>>> import numpy as np
>>> from numpy import linalg as LA
>>> np.set_printoptions(precision=3, suppress=True, linewidth=120)
>>> rng = np.random.default_rng(57)
>>> E = np.eye(6, dtype=int)[rng.permutation(6)] * np.array([-2, 1, -2, 1, -2, -2])
>>> E
array([[ 0,  1,  0,  0,  0,  0],
       [ 0,  0, -2,  0,  0,  0],
       [-2,  0,  0,  0,  0,  0],
       [ 0,  0,  0,  0, -2,  0],
       [ 0,  0,  0,  1,  0,  0],
       [ 0,  0,  0,  0,  0, -2]])
>>> out = LA.inv(E)
>>> np.round(LA.cond(E), 3)
np.float64(2.0)
>>> LA.inv(out)
array([[ 0.,  1.,  0.,  0.,  0.,  0.],
       [-0., -0., -2., -0., -0., -0.],
       [-2., -0., -0., -0., -0., -0.],
       [-0., -0., -0., -0., -2., -0.],
       [ 0.,  0.,  0.,  1.,  0.,  0.],
       [-0., -0., -0., -0., -0., -2.]])
>>> (np.abs(out) > 1e-9).astype(int)
array([[0, 0, 1, 0, 0, 0],
       [1, 0, 0, 0, 0, 0],
       [0, 1, 0, 0, 0, 0],
       [0, 0, 0, 0, 1, 0],
       [0, 0, 0, 1, 0, 0],
       [0, 0, 0, 0, 0, 1]])
>>> LA.det(E) * out
array([[  0.,   0.,   8.,   0.,   0.,   0.],
       [-16.,  -0.,  -0.,  -0.,  -0.,  -0.],
       [  0.,   8.,   0.,   0.,   0.,   0.],
       [ -0.,  -0.,  -0.,  -0., -16.,  -0.],
       [  0.,   0.,   0.,   8.,   0.,   0.],
       [  0.,   0.,   0.,   0.,   0.,   8.]])
>>> E.reshape(2, -1)
array([[ 0,  1,  0,  0,  0,  0,  0,  0, -2,  0,  0,  0, -2,  0,  0,  0,  0,  0],
       [ 0,  0,  0,  0, -2,  0,  0,  0,  0,  1,  0,  0,  0,  0,  0,  0,  0, -2]])
>>> E.reshape(-1, 2)
array([[ 0,  1],
       [ 0,  0],
       [ 0,  0],
       [ 0,  0],
       [-2,  0],
       [ 0,  0],
       [-2,  0],
       [ 0,  0],
       [ 0,  0],
       [ 0,  0],
       [ 0,  0],
       [-2,  0],
       [ 0,  0],
       [ 0,  1],
       [ 0,  0],
       [ 0,  0],
       [ 0,  0],
       [ 0, -2]])
>>> blk = E.reshape(6, 2, -1)
>>> np.einsum("ihd,ihd->ih", blk, blk)
array([[1, 0],
       [4, 0],
       [4, 0],
       [0, 4],
       [0, 1],
       [0, 4]])
>>> blk.shape
(6, 2, 3)
>>> x = np.array([-3, -1, 3, -1, 0, -2])
>>> rhs = E @ x
>>> c, lr = np.zeros(6), 1 / LA.norm(E, 2) ** 2
>>> for i in range(12):
...     c -= lr * E.T @ (E @ c - rhs)
...     if i % 2 == 0: print(i, round(LA.norm(E @ c - rhs), 3))
... 
0 1.061
2 0.597
4 0.336
6 0.189
8 0.106
10 0.06
>>> round(LA.cond(E), 3)
np.float64(2.0)
>>> feats = np.load("sample0.npy")
>>> feats
array([[ 1,  0,  0],
       [ 2,  1,  0],
       [ 5, -3,  1]])
>>> np.round(LA.det(2 * feats), 3), round(LA.det(feats), 3)
(np.float64(8.0), np.float64(1.0))
>>> LA.eigvals(feats)
array([1., 1., 1.])
>>> round(float(LA.det(feats.T)), 3)
1.0
>>> np.einsum("ii->", feats)
np.int64(3)
>>> f = np.array([-3, 3])
>>> np.polyval(f, feats[1])
array([-3,  0,  3])
>>> np.array([np.convolve(row, f, "same") for row in feats])
array([[ -3,   3,   0],
       [ -6,   3,   3],
       [-15,  24, -12]])
>>> O = feats.astype(float).copy()
>>> for j in range(3):
...     O[:, j] -= O[:, :j] @ (O[:, :j].T @ O[:, j])
...     O[:, j] /= LA.norm(O[:, j])
... 
>>> O
array([[ 0.183,  0.207, -0.961],
       [ 0.365,  0.893,  0.262],
       [ 0.913, -0.399,  0.087]])
>>> np.round(O.T @ O, 3) + 0
array([[1., 0., 0.],
       [0., 1., 0.],
       [0., 0., 1.]])
>>> A = np.load("a.npy")
>>> A
array([[ 1, -1,  0,  0,  0,  0],
       [-2,  0,  0,  0,  0,  0],
       [-2, -1,  0,  0,  0,  0],
       [ 0,  0,  1, -1,  0,  0],
       [ 0,  0, -2,  0,  0,  0],
       [ 0,  0, -2, -1,  0,  0],
       [ 0,  0,  0,  0,  1, -1],
       [ 0,  0,  0,  0, -2,  0],
       [ 0,  0,  0,  0, -2, -1]])
>>> x = np.array([0, 1, 1, 0, 2, 0])
>>> rhs = A @ x
>>> np.round(LA.solve(A.T @ A, A.T @ rhs), 3) + 0
array([0., 1., 1., 0., 2., 0.])
>>> rhs = rhs + 0.05 * rng.normal(size=9)
>>> rhs
array([-0.982, -0.059, -1.02 ,  1.016, -1.961, -2.04 ,  1.959, -3.974, -3.963])
>>> c, *_ = LA.lstsq(A, rhs)
>>> c.round()
array([0., 1., 1., 0., 2., 0.])
>>> c
array([0.021, 0.99 , 1.001, 0.012, 1.98 , 0.012])
>>> [round(float(LA.norm(LA.solve(A.T @ A + lam * np.eye(6), A.T @ rhs))), 2) for lam in (0, 1, 10, 100)]
[2.43, 2.1, 1.07, 0.19]
>>> LA.matrix_power(feats - np.diag(np.diag(feats)), 3)
array([[0, 0, 0],
       [0, 0, 0],
       [0, 0, 0]])
>>> np.prod(np.diag(feats)), np.round(LA.det(feats), 3)
(np.int64(1), np.float64(1.0))
>>> LA.matrix_rank(feats - feats[0, 0] * np.eye(3))
np.int64(2)
>>> [int(LA.matrix_rank(LA.matrix_power(feats, p))) for p in range(1, 4)]
[3, 3, 3]
>>> M = -2 * np.eye(4) + np.ones((4, 4))
>>> M
array([[-1.,  1.,  1.,  1.],
       [ 1., -1.,  1.,  1.],
       [ 1.,  1., -1.,  1.],
       [ 1.,  1.,  1., -1.]])
>>> w, evecs = LA.eig(M)
>>> np.sort(LA.eigvals(LA.inv(M)))
array([-0.5, -0.5, -0.5,  0.5])
>>> np.sort(LA.eigvals(M @ M))
array([4., 4., 4., 4.])
>>> np.round(np.prod(w), 3)
np.float64(-16.0)
>>> out = np.array([[5, -7], [4, 9], [-5, 5], [5, 4], [0, -9], [-3, 8]])
>>> cent = np.array([[4, 3, 0, 2], [2, 5, 4, 1]])
>>> data = out @ cent + 0.3 * rng.normal(size=(6, 4))
>>> data
array([[  5.672, -19.901, -27.597,   3.005],
       [ 34.27 ,  57.311,  35.775,  16.869],
       [-10.403,   9.656,  19.941,  -4.801],
       [ 28.157,  34.856,  15.476,  13.994],
       [-17.727, -44.892, -35.838,  -8.403],
       [  4.448,  30.948,  31.339,   2.375]])
>>> f, v = data[1], data[5]
>>> round(f @ v, 3)
np.float64(3087.277)
>>> round(float(f @ f), 3)
6023.39
>>> pr = (f @ v) / (f @ f) * f
>>> pr
array([17.565, 29.374, 18.337,  8.646])
>>> np.argsort(-LA.norm(data, axis=0).round(6), kind="stable")[:3]
array([1, 2, 0])
>>> Uu, sv, VT = LA.svd(data)
>>> np.argmax(sv[:-1] / (sv[1:] + 1e-6)) + 1
np.int64(2)
>>> out = Uu[:, :2] @ np.diag(sv[:2]) @ VT[:2]
>>> LA.matrix_rank(out)
np.int64(2)
>>> out = data + rng.integers(-2, 3, (6, 2)) @ rng.integers(-2, 3, (2, 4))
>>> out
array([[  5.672, -20.901, -27.597,   5.005],
       [ 28.27 ,  56.311,  38.775,  18.869],
       [-10.403,   9.656,  19.941,  -4.801],
       [ 32.157,  35.856,  13.476,  11.994],
       [-11.727, -43.892, -38.838, -10.403],
       [  6.448,  32.948,  30.339,  -1.625]])
>>> LA.matrix_rank(out - data, tol=1e-8)
np.int64(2)
>>> np.round(LA.svd(out - data, compute_uv=False), 3) + 0
array([11.832,  3.873,  0.   ,  0.   ])
>>> np.abs(out - data).sum(axis=1)
array([ 3., 12.,  0.,  9., 12.,  9.])
>>> O, r_ = LA.qr(out)
>>> r_
array([[-46.398, -70.113, -39.153, -23.901],
       [  0.   , -55.524, -61.147,  -1.241],
       [  0.   ,   0.   ,  -1.088,  -2.275],
       [  0.   ,   0.   ,   0.   ,   8.993]])
>>> np.abs(np.diag(r_))
array([46.398, 55.524,  1.088,  8.993])
>>> O @ r_
array([[  5.672, -20.901, -27.597,   5.005],
       [ 28.27 ,  56.311,  38.775,  18.869],
       [-10.403,   9.656,  19.941,  -4.801],
       [ 32.157,  35.856,  13.476,  11.994],
       [-11.727, -43.892, -38.838, -10.403],
       [  6.448,  32.948,  30.339,  -1.625]])
>>> mat = np.load("block8.npy")
>>> mat
array([[-1.714,  1.672,  1.105, -3.007],
       [-3.429, -0.218,  0.45 ,  1.999],
       [ 0.   ,  3.117, -2.35 ,  0.87 ],
       [ 1.143,  1.854,  3.009,  1.485]])
>>> def softmax(z):
...     e = np.exp(z - z.max(axis=-1, keepdims=True))
...     return e / e.sum(axis=-1, keepdims=True)
... 
>>> np.round(softmax(10 * mat[2]), 3) + 0
array([0., 1., 0., 0.])
>>> softmax(mat[2])
array([0.038, 0.866, 0.004, 0.092])
>>> att = mat @ mat.T / np.sqrt(4)
>>> np.round(softmax(att), 3) + 0
array([[0.999, 0.   , 0.   , 0.   ],
       [0.   , 0.999, 0.   , 0.   ],
       [0.   , 0.   , 0.999, 0.   ],
       [0.   , 0.   , 0.   , 0.999]])
>>> np.round(softmax(att + np.triu(np.full(att.shape, -np.inf), 1)), 3) + 0
array([[1.   , 0.   , 0.   , 0.   ],
       [0.   , 1.   , 0.   , 0.   ],
       [0.   , 0.   , 0.999, 0.   ],
       [0.   , 0.   , 0.   , 0.999]])
>>> softmax(att).round(6).argmax(axis=1)
array([0, 1, 2, 3])
>>> X = np.loadtxt("data.csv", delimiter=",")
>>> X
array([[-0.903,  0.201, -0.971,  0.823],
       [ 0.201,  0.1  ,  0.998,  0.529],
       [-0.971,  0.998, -0.409, -0.208],
       [ 0.823,  0.529, -0.208,  0.212]])
>>> out = X + rng.integers(-2, 3, (4, 1)) @ rng.integers(-2, 3, (1, 4))
>>> out
array([[-2.903,  2.201, -2.971,  4.823],
       [-1.799,  2.1  , -1.002,  4.529],
       [-1.971,  1.998, -1.409,  1.792],
       [ 0.823,  0.529, -0.208,  0.212]])
>>> LA.matrix_rank(out - X, tol=1e-8)
np.int64(1)
>>> np.round(LA.svd(out - X, compute_uv=False), 3) + 0
array([7.937, 0.   , 0.   , 0.   ])
>>> W0 = np.load("dump.npy")
>>> W0
array([[-1, -1,  2,  0],
       [ 0, -1, -1,  2],
       [ 2,  0, -1, -1],
       [-1,  2,  0, -1]])
>>> # looks like rank 3
>>> Uu, sv, VT = LA.svd(W0)
>>> np.argmax(sv[:-1] / (sv[1:] + 1e-6)) + 1
np.int64(3)
>>> sv.round(3) + 0
array([3.162, 3.162, 2.   , 0.   ])
>>> out = Uu[:, :3] @ np.diag(sv[:3]) @ VT[:3]
>>> np.round(np.abs(W0 - out).max(), 3)
np.float64(0.0)
>>> out.round(3) + 0
array([[-1., -1.,  2.,  0.],
       [ 0., -1., -1.,  2.],
       [ 2.,  0., -1., -1.],
       [-1.,  2.,  0., -1.]])
>>> round(float(LA.norm(W0 - out, 2)), 3), round(sv[3], 3)
(0.0, np.float64(0.0))
>>> LA.matrix_rank(W0, rtol=0.05)
np.int64(3)
>>> LA.matrix_rank(out)
np.int64(3)
>>> out = np.array([[0, -2, -1], [1, -1, -1], [1, 0, -2], [1, 1, -2]])
>>> np.einsum("ij,ij->i", W0, W0)
array([6, 6, 6, 6])
>>> np.einsum("ij->j", W0)
array([0, 0, 0, 0])
>>> LA.matrix_rank(W0 @ out)
np.int64(3)
>>> np.einsum("ik,kj->ij", W0, out)
array([[ 1,  3, -2],
       [ 0,  3, -1],
       [-2, -5,  2],
       [ 1, -1,  1]])
>>> out.T @ W0.T
array([[ 1,  0, -2,  1],
       [ 3,  3, -5, -1],
       [-2, -1,  2,  1]])
>>> out @ W0
Traceback (most recent call last):
  File "<python-input-111>", line 1, in <module>
    out @ W0
    ~~~~^~~~
ValueError: matmul: Input operand 1 has a mismatch in its core dimension 0, with gufunc signature (n?,k),(k,m?)->(n?,m?) (size 4 is different from 3)
>>> np.einsum("ik,kj->ji", W0, out)
array([[ 1,  0, -2,  1],
       [ 3,  3, -5, -1],
       [-2, -1,  2,  1]])
>>> LA.matrix_rank(np.vstack([W0, out.T]))
np.int64(4)
